$ python3 -q
>>> import numpy as np
>>> import numpy.linalg as la
>>> np.set_printoptions(suppress=True, linewidth=120)
>>> def rnd(a):
...     return np.round(a, 2) + 0
... 
>>> out = np.array([[4, 2], [3, 4], [1, 5], [3, 0]])
>>> W2 = np.array([[4, -1, 1, 4, 2], [-5, 5, -3, -4, 3]])
>>> m1 = out @ W2
>>> m1
array([[  6,   6,  -2,   8,  14],
       [ -8,  17,  -9,  -4,  18],
       [-21,  24, -14, -16,  17],
       [ 12,  -3,   3,  12,   6]])
>>> U, sigma, Vh = la.svd(m1)
>>> np.argmax(sigma[:-1] / (sigma[1:] + 1e-6)) + 1
np.int64(2)
>>> rnd(sigma)
array([50.61, 25.46,  0.  ,  0.  ])
>>> out = U[:, :2] @ np.diag(sigma[:2]) @ Vh[:2]
>>> rnd(la.norm(m1 - out) / la.norm(m1))
np.float64(0.0)
>>> rnd(la.norm(m1 - out, 2)), rnd(sigma[2])
(np.float64(0.0), np.float64(0.0))
>>> rnd(np.abs(m1 - out).max())
np.float64(0.0)
>>> U, sigma, Vh = la.svd(m1)
>>> V = Vh[:(sigma > 1e-8).sum()]
>>> rng = np.random.default_rng(399209)
>>> x = m1[1] + 3 * m1[0] + rng.integers(2) * np.eye(5)[0]
>>> x
array([ 11.,  35., -15.,  20.,  60.])
>>> la.matrix_rank(np.vstack([m1, x]))
np.int64(3)
>>> rnd(la.norm(x - V.T @ V @ x))
np.float64(0.75)
>>> np.abs(np.diag(la.qr(m1)[1])) > 1e-9
array([ True,  True, False, False])
>>> np.unique(m1.round(6), axis=0).shape
(4, 5)
>>> E = np.array([[0, 0, 1, 2, 1, 0],
...     [0, 2, 2, 1, 0, 1],
...     [0, 0, 0, 1, 0, 2],
...     [0, 0, 0, 0, 2, 0],
...     [0, 0, 0, 0, 2, 2],
...     [0, 0, 0, 0, 0, 0]])
>>> # triangular
>>> np.prod(np.diag(E)), rnd(la.det(E))
(np.int64(0), np.float64(0.0))
>>> [int(la.matrix_rank(la.matrix_power(E, p))) for p in range(1, 7)]
[5, 4, 3, 2, 2, 2]
>>> rnd(np.sort(la.eigvals(E)))
array([0., 0., 0., 0., 2., 2.])
>>> U, sigma, Vh = la.svd(E)
>>> V = Vh[:(sigma > 1e-8).sum()]
>>> x = E[2] + -3 * E[5] + rng.integers(2) * np.eye(6)[1]
>>> x
array([0., 1., 0., 1., 0., 2.])
>>> rnd(V.T @ V)
array([[0., 0., 0., 0., 0., 0.],
       [0., 1., 0., 0., 0., 0.],
       [0., 0., 1., 0., 0., 0.],
       [0., 0., 0., 1., 0., 0.],
       [0., 0., 0., 0., 1., 0.],
       [0., 0., 0., 0., 0., 1.]])
>>> rnd(np.diag(V.T @ V))
array([0., 1., 1., 1., 1., 1.])
>>> rnd(la.norm(x - V.T @ V @ x))
np.float64(0.0)
>>> r0 = np.array([0, 1, 4])
>>> np.polyval(r0, E[3])
array([4, 4, 4, 4, 6, 4])
>>> np.correlate(E[3], E[5], "full")
array([0, 0, 0, 0, 0, 0, 0, 0, 0, 0, 0])
>>> np.array([np.convolve(row, r0, "same") for row in E])
array([[ 0,  0,  1,  6,  9,  4],
       [ 0,  2, 10,  9,  4,  1],
       [ 0,  0,  0,  1,  4,  2],
       [ 0,  0,  0,  0,  2,  8],
       [ 0,  0,  0,  0,  2, 10],
       [ 0,  0,  0,  0,  0,  0]])
>>> np.convolve(E[3], r0)
array([0, 0, 0, 0, 0, 2, 8, 0])
>>> rnd(np.trace(la.pinv(E) @ E))
np.float64(5.0)
>>> np.unique(E.round(6), axis=0).shape
(6, 6)
>>> def softmax(z):
...     e = np.exp(z - z.max(axis=-1, keepdims=True))
...     return e / e.sum(axis=-1, keepdims=True)
... 
>>> rnd(softmax(E[0] + -1))
array([0.06, 0.06, 0.17, 0.47, 0.17, 0.06])
>>> rnd(softmax(E).sum(axis=1))
array([1., 1., 1., 1., 1., 1.])
>>> S = E @ E.T / np.sqrt(6)
>>> softmax(S).round(6).argmax(axis=1)
array([0, 1, 2, 3, 4, 0])
>>> M = np.array([[0.82, 1.67, 1.5],
...     [4.46, 3.23, 8.33],
...     [-2.56, -3.03, -6.18],
...     [3.18, 2.98, 5.84],
...     [0.01, -0.11, 0.23],
...     [-3.76, -4.5, -7.81]])
>>> out = M + rng.integers(-2, 3, (6, 1)) @ rng.integers(-2, 3, (1, 3))
>>> rnd(out)
array([[  0.82,   1.67,   1.5 ],
       [  0.46,   7.23,   4.33],
       [ -6.56,   0.97, -10.18],
       [  1.18,   4.98,   3.84],
       [  2.01,  -2.11,   2.23],
       [ -7.76,  -0.5 , -11.81]])
>>> la.matrix_rank(out - M, tol=1e-8)
np.int64(1)
>>> rnd(la.norm(out) ** 2 / la.norm(out, 2) ** 2)
np.float64(1.22)
>>> rnd(out[0] @ out[4])
np.float64(1.47)
>>> rnd(la.norm(out, axis=1))
array([ 2.39,  8.44, 12.15,  6.4 ,  3.67, 14.14])
>>> rnd(la.norm(out, 2))
np.float64(19.84)
>>> rnd(la.norm(out, "nuc"))
np.float64(29.55)
>>> X = np.loadtxt("x.csv", delimiter=",")
>>> rnd(X)
array([[0.63, 0.27, 0.09, 0.09, 0.27, 0.27],
       [0.27, 0.12, 0.04, 0.04, 0.12, 0.12],
       [0.09, 0.04, 0.01, 0.01, 0.04, 0.04],
       [0.09, 0.04, 0.01, 0.01, 0.04, 0.04],
       [0.27, 0.12, 0.04, 0.04, 0.12, 0.12],
       [0.27, 0.12, 0.04, 0.04, 0.12, 0.12]])
>>> # a projection of rank 1
>>> E @ E
array([[0, 0, 0, 1, 6, 4],
       [0, 4, 4, 4, 2, 6],
       [0, 0, 0, 0, 2, 0],
       [0, 0, 0, 0, 4, 4],
       [0, 0, 0, 0, 4, 4],
       [0, 0, 0, 0, 0, 0]])
>>> (E + E.T) / 2
array([[0. , 0. , 0.5, 1. , 0.5, 0. ],
       [0. , 2. , 1. , 0.5, 0. , 0.5],
       [0.5, 1. , 0. , 0.5, 0. , 1. ],
       [1. , 0.5, 0.5, 0. , 1. , 0. ],
       [0.5, 0. , 0. , 1. , 2. , 1. ],
       [0. , 0.5, 1. , 0. , 1. , 0. ]])
>>> np.allclose(E @ E.T, E.T @ E)
False
>>> vals, V = la.eigh(X)
>>> x = np.array([2, 1, 0, 1, 1, 2])
>>> rnd(x @ X @ x / (x @ x)), rnd(vals[0]), vals[-1]
(np.float64(0.85), np.float64(0.0), np.float64(1.0))
>>> rnd(la.eigvalsh(X[1:, 1:]))
array([0.  , 0.  , 0.  , 0.  , 0.37])
>>> rnd(x @ X @ x)
np.float64(9.35)
>>> rnd(np.abs(X).sum(axis=1).max()), np.abs(vals).max()
(np.float64(1.62), np.float64(1.0))
>>> rnd(V * np.abs(vals) @ V.T)
array([[0.63, 0.27, 0.09, 0.09, 0.27, 0.27],
       [0.27, 0.12, 0.04, 0.04, 0.12, 0.12],
       [0.09, 0.04, 0.01, 0.01, 0.04, 0.04],
       [0.09, 0.04, 0.01, 0.01, 0.04, 0.04],
       [0.27, 0.12, 0.04, 0.04, 0.12, 0.12],
       [0.27, 0.12, 0.04, 0.04, 0.12, 0.12]])
>>> W0 = np.loadtxt("mat.csv", delimiter=",")
>>> W0
array([[-0.31, -1.2 , -0.79,  2.39],
       [ 1.3 ,  0.5 , -1.1 , -2.2 ],
       [-0.3 , -1.1 , -0.8 ,  2.5 ]])
>>> U, sigma, Vh = la.svd(W0)
>>> np.argmax(sigma[:-1] / (sigma[1:] + 1e-6)) + 1
np.int64(2)
>>> rnd(sigma)
array([4.56, 1.81, 0.1 ])
>>> out = U[:, :2] @ np.diag(sigma[:2]) @ Vh[:2]
>>> rnd(la.norm(W0 - out, 2)), rnd(sigma[2])
(np.float64(0.1), np.float64(0.1))
>>> la.matrix_rank(out)
np.int64(2)
>>> la.matrix_rank(W0, rtol=0.05)
np.int64(2)
>>> T = np.stack([W0, -1 * W0, W0[::-1]])
>>> rnd(la.norm(T, axis=(1, 2)))
array([4.9, 4.9, 4.9])
>>> T.shape
(3, 3, 4)
>>> (T @ W0.T).shape
(3, 3, 3)
>>> la.cond(W0) > 100
np.False_
>>> la.matrix_rank(W0, rtol=0.1)
np.int64(2)
>>> rnd(la.norm(W0, 2) / la.norm(W0))
np.float64(0.93)
>>> np.argsort(-la.norm(W0, axis=0).round(6), kind="stable")[:3]
array([3, 1, 2])
>>> out = np.array([[2, 2, 3], [3, 3, 1], [2, 2, 1], [1, 2, 1]])
>>> rnd(out.T @ W0.T)
array([[-3.41, -0.3 , -3.  ],
       [-1.02, -2.5 , -0.5 ],
       [-0.53,  1.1 , -0.3 ]])
>>> rnd(np.einsum("ij->j", W0))
array([ 0.69, -1.8 , -2.69,  2.69])
>>> np.vstack([W0, out.T]).shape
(6, 4)
>>> W0.reshape(2, -1)
array([[-0.31, -1.2 , -0.79,  2.39,  1.3 ,  0.5 ],
       [-1.1 , -2.2 , -0.3 , -1.1 , -0.8 ,  2.5 ]])
>>> W0.ravel(order="F")
array([-0.31,  1.3 , -0.3 , -1.2 ,  0.5 , -1.1 , -0.79, -1.1 , -0.8 ,  2.39, -2.2 ,  2.5 ])
>>> T = W0.reshape(3, 2, -1)
>>> np.swapaxes(T, 1, 2)[1]
array([[ 1.3, -1.1],
       [ 0.5, -2.2]])
>>> rnd(np.einsum("ihd,ihd->ih", T, T))
array([[1.54, 6.34],
       [1.94, 6.05],
       [1.3 , 6.89]])
>>> rnd(T.sum(axis=1))
array([[-1.1 ,  1.19],
       [ 0.2 , -1.7 ],
       [-1.1 ,  1.4 ]])
>>> W2 = np.array([[2, -2, -1], [-2, -1, -2], [-2, 2, 2]])
>>> K = np.repeat(W2, 14 // 3, axis=0)
>>> K = K + 0.02 * rng.normal(size=K.shape)
>>> rnd(K)
array([[ 1.97, -2.  , -0.98],
       [ 1.98, -1.98, -1.02],
       [ 1.99, -2.02, -1.02],
       [ 2.  , -1.98, -1.01],
       [-1.99, -1.03, -1.97],
       [-1.97, -0.95, -2.04],
       [-2.  , -1.06, -2.01],
       [-1.99, -1.  , -1.99],
       [-1.98,  1.99,  2.03],
       [-2.  ,  1.98,  1.97],
       [-2.02,  2.02,  2.01],
       [-2.02,  2.02,  2.  ]])
>>> cen = (K - K.mean(axis=0)) / K.std(axis=0)
>>> cen.std(axis=0)
array([1., 1., 1.])
>>> coef = la.lstsq(np.delete(cen, 0, axis=1), cen[:, 0])[0]
>>> rnd(1 - np.var(cen[:, 0] - np.delete(cen, 0, axis=1) @ coef))
np.float64(1.0)
